$ python -q
>>> import numpy as np
>>> np.set_printoptions(precision=2, suppress=True, linewidth=140, floatmode="fixed")
>>> out = np.array([[-2, 1, -2, -1],
...     [1, -2, 1, 3],
...     [3, 2, 1, 3],
...     [0, 1, -3, 3],
...     [0, 3, -3, 2],
...     [0, 3, 3, 2],
...     [-1, 2, 3, -1],
...     [-2, 0, 0, 1]])
>>> Z = np.array([[1, 0, 2, 0, 1, 0, 1],
...     [1, 2, 2, 0, 2, 0, 2],
...     [3, 1, 1, 1, 1, 0, 3],
...     [3, 3, 1, 2, 3, 0, 0]])
>>> rng = np.random.default_rng(326838)
>>> arr = out @ Z + 0.02 * rng.normal(size=(8, 7))
>>> arr.round(2) + 0
array([[-10.01,  -2.97,  -5.03,  -3.99,  -5.01,   0.01,  -6.00],
       [ 10.99,   6.02,   2.00,   7.01,   7.02,  -0.01,  -0.01],
       [ 17.00,  13.99,  14.00,   7.00,  16.97,  -0.01,   9.98],
       [  1.04,   7.99,   2.02,   3.03,   7.99,   0.00,  -6.97],
       [ -0.01,   9.01,   5.01,   0.99,   8.99,   0.01,  -2.99],
       [ 18.01,  15.03,  10.98,   6.97,  15.01,   0.02,  14.99],
       [  7.01,   4.02,   4.00,   0.99,   2.98,   0.01,  11.97],
       [  0.94,   2.98,  -3.04,   2.03,   0.95,  -0.01,  -2.02]])
>>> idx = rng.integers(0, 2, 8)
>>> M = (idx[:, None] == idx) * -3 + np.eye(8)
>>> print(M)
[[-2.00  0.00 -3.00 -3.00  0.00  0.00  0.00 -3.00]
 [ 0.00 -2.00  0.00  0.00 -3.00 -3.00 -3.00  0.00]
 [-3.00  0.00 -2.00 -3.00  0.00  0.00  0.00 -3.00]
 [-3.00  0.00 -3.00 -2.00  0.00  0.00  0.00 -3.00]
 [ 0.00 -3.00  0.00  0.00 -2.00 -3.00 -3.00  0.00]
 [ 0.00 -3.00  0.00  0.00 -3.00 -2.00 -3.00  0.00]
 [ 0.00 -3.00  0.00  0.00 -3.00 -3.00 -2.00  0.00]
 [-3.00  0.00 -3.00 -3.00  0.00  0.00  0.00 -2.00]]
>>> round(np.linalg.eigvalsh(M).min(), 2)
np.float64(-11.0)
>>> np.all(np.linalg.eigvalsh(M) > 0)
np.False_
>>> W1 = np.array([[-5, 0], [3, 5], [0, -4], [4, 0], [-3, -2], [5, -3], [2, 0], [3, 5]])
>>> beta = np.array([0, 1])
>>> act = np.maximum(M @ W1 + beta, 0)
>>> (act > 0).astype(int)
array([[0, 0],
       [0, 1],
       [0, 0],
       [0, 0],
       [0, 0],
       [0, 0],
       [0, 1],
       [0, 1]])
>>> print(act)
[[0.00 0.00]
 [0.00 6.00]
 [0.00 0.00]
 [0.00 0.00]
 [0.00 0.00]
 [0.00 0.00]
 [0.00 1.00]
 [0.00 3.00]]
>>> np.linalg.matrix_rank(act)
np.int64(1)
>>> Z = np.array([[3, 2, 2], [0, 3, 2]])
>>> W1 @ Z
array([[-15, -10, -10],
       [  9,  21,  16],
       [  0, -12,  -8],
       [ 12,   8,   8],
       [ -9, -12, -10],
       [ 15,   1,   4],
       [  6,   4,   4],
       [  9,  21,  16]])
>>> (act @ Z).round(6).argmax(axis=1)
array([0, 1, 0, 0, 0, 0, 1, 1])
>>> ev, V = np.linalg.eigh(M)
>>> x0 = np.array([1, 1, 0, 0, 0, 3, 3, 0])
>>> x0 @ M @ x0
np.float64(-130.0)
>>> np.linalg.eigvalsh(M[1:, 1:])
array([-11.00,  -8.00,   1.00,   1.00,   1.00,   1.00,   1.00])
>>> np.round(V * np.maximum(ev, 0) @ V.T, 2) + 0
array([[ 0.75,  0.00, -0.25, -0.25,  0.00,  0.00,  0.00, -0.25],
       [ 0.00,  0.75,  0.00,  0.00, -0.25, -0.25, -0.25,  0.00],
       [-0.25,  0.00,  0.75, -0.25,  0.00,  0.00,  0.00, -0.25],
       [-0.25,  0.00, -0.25,  0.75,  0.00,  0.00,  0.00, -0.25],
       [ 0.00, -0.25,  0.00,  0.00,  0.75, -0.25, -0.25,  0.00],
       [ 0.00, -0.25,  0.00,  0.00, -0.25,  0.75, -0.25,  0.00],
       [ 0.00, -0.25,  0.00,  0.00, -0.25, -0.25,  0.75,  0.00],
       [-0.25,  0.00, -0.25, -0.25,  0.00,  0.00,  0.00,  0.75]])
>>> np.abs(M).sum(axis=1).max(), round(float(np.abs(ev).max()), 2)
(np.float64(11.0), 11.0)
>>> np.round(V * np.abs(ev) @ V.T, 2) + 0
array([[3.50, 0.00, 2.50, 2.50, 0.00, 0.00, 0.00, 2.50],
       [0.00, 3.50, 0.00, 0.00, 2.50, 2.50, 2.50, 0.00],
       [2.50, 0.00, 3.50, 2.50, 0.00, 0.00, 0.00, 2.50],
       [2.50, 0.00, 2.50, 3.50, 0.00, 0.00, 0.00, 2.50],
       [0.00, 2.50, 0.00, 0.00, 3.50, 2.50, 2.50, 0.00],
       [0.00, 2.50, 0.00, 0.00, 2.50, 3.50, 2.50, 0.00],
       [0.00, 2.50, 0.00, 0.00, 2.50, 2.50, 3.50, 0.00],
       [2.50, 0.00, 2.50, 2.50, 0.00, 0.00, 0.00, 3.50]])
>>> x0 @ M @ x0 / (x0 @ x0), np.round(ev[0], 2), np.round(ev[-1], 2)
(np.float64(-6.5), np.float64(-11.0), np.float64(1.0))
>>> x0 = np.array([0, 1, 0, -2, 1, 2, 0, 0])
>>> np.einsum("ij,j->i", M, x0)
array([  6.00, -11.00,   6.00,   4.00, -11.00, -10.00, -12.00,   6.00])
>>> M @ (2 * x0)
array([ 12.00, -22.00,  12.00,   8.00, -22.00, -20.00, -24.00,  12.00])
>>> M * x0
array([[-0.00,  0.00, -0.00,  6.00,  0.00,  0.00,  0.00, -0.00],
       [ 0.00, -2.00,  0.00, -0.00, -3.00, -6.00, -0.00,  0.00],
       [-0.00,  0.00, -0.00,  6.00,  0.00,  0.00,  0.00, -0.00],
       [-0.00,  0.00, -0.00,  4.00,  0.00,  0.00,  0.00, -0.00],
       [ 0.00, -3.00,  0.00, -0.00, -2.00, -6.00, -0.00,  0.00],
       [ 0.00, -3.00,  0.00, -0.00, -3.00, -4.00, -0.00,  0.00],
       [ 0.00, -3.00,  0.00, -0.00, -3.00, -6.00, -0.00,  0.00],
       [-0.00,  0.00, -0.00,  6.00,  0.00,  0.00,  0.00, -0.00]])
>>> np.sign((M @ x0).round(6))
array([ 1.00, -1.00,  1.00,  1.00, -1.00, -1.00, -1.00,  1.00])
>>> (M * x0).sum(axis=1)
array([  6.00, -11.00,   6.00,   4.00, -11.00, -10.00, -12.00,   6.00])
>>> [round(float(x), 2) for x in np.linalg.svd(M, compute_uv=False)[:3]]
[11.0, 11.0, 1.0]
>>> np.argsort(-np.linalg.norm(M, axis=0).round(6), kind="stable")[:3]
array([0, 1, 2])
>>> np.linalg.matrix_rank(M, rtol=0.1)
np.int64(2)
>>> A = (rng.random((11, 11)) < 0.3) + np.eye(11)
>>> A /= A.sum(axis=1, keepdims=True)
>>> A
array([[0.33, 0.17, 0.00, 0.00, 0.00, 0.17, 0.00, 0.00, 0.00, 0.17, 0.17],
       [0.20, 0.20, 0.20, 0.20, 0.20, 0.00, 0.00, 0.00, 0.00, 0.00, 0.00],
       [0.25, 0.25, 0.25, 0.00, 0.00, 0.00, 0.25, 0.00, 0.00, 0.00, 0.00],
       [0.00, 0.00, 0.00, 0.33, 0.00, 0.33, 0.00, 0.00, 0.00, 0.33, 0.00],
       [0.17, 0.00, 0.00, 0.00, 0.17, 0.00, 0.17, 0.17, 0.00, 0.17, 0.17],
       [0.00, 0.00, 0.00, 0.00, 0.00, 0.33, 0.00, 0.33, 0.33, 0.00, 0.00],
       [0.25, 0.00, 0.25, 0.00, 0.00, 0.00, 0.50, 0.00, 0.00, 0.00, 0.00],
       [0.00, 0.00, 0.00, 0.00, 0.00, 0.25, 0.00, 0.25, 0.25, 0.25, 0.00],
       [0.00, 0.00, 0.00, 0.00, 0.00, 0.00, 0.33, 0.00, 0.67, 0.00, 0.00],
       [0.00, 0.00, 0.00, 0.00, 0.50, 0.00, 0.00, 0.00, 0.00, 0.50, 0.00],
       [0.17, 0.00, 0.17, 0.00, 0.00, 0.17, 0.00, 0.17, 0.17, 0.00, 0.17]])
>>> idx = rng.permutation(11)
>>> idx
array([ 1,  0,  8,  2,  4,  3,  6,  9,  5, 10,  7])
>>> out = A[idx][:, idx]
>>> print(np.allclose(out, A))
False
>>> print(out)
[[0.20 0.20 0.00 0.20 0.20 0.20 0.00 0.00 0.00 0.00 0.00]
 [0.17 0.33 0.00 0.00 0.00 0.00 0.00 0.17 0.17 0.17 0.00]
 [0.00 0.00 0.67 0.00 0.00 0.00 0.33 0.00 0.00 0.00 0.00]
 [0.25 0.25 0.00 0.25 0.00 0.00 0.25 0.00 0.00 0.00 0.00]
 [0.00 0.17 0.00 0.00 0.17 0.00 0.17 0.17 0.00 0.17 0.17]
 [0.00 0.00 0.00 0.00 0.00 0.33 0.00 0.33 0.33 0.00 0.00]
 [0.00 0.25 0.00 0.25 0.00 0.00 0.50 0.00 0.00 0.00 0.00]
 [0.00 0.00 0.00 0.00 0.50 0.00 0.00 0.50 0.00 0.00 0.00]
 [0.00 0.00 0.33 0.00 0.00 0.00 0.00 0.00 0.33 0.00 0.33]
 [0.00 0.17 0.17 0.17 0.00 0.00 0.00 0.00 0.17 0.17 0.17]
 [0.00 0.00 0.25 0.00 0.00 0.00 0.00 0.25 0.25 0.00 0.25]]
>>> np.sort(np.abs(np.linalg.eigvals(out)))
array([0.13, 0.15, 0.18, 0.18, 0.25, 0.25, 0.37, 0.55, 0.68, 0.68, 1.00])
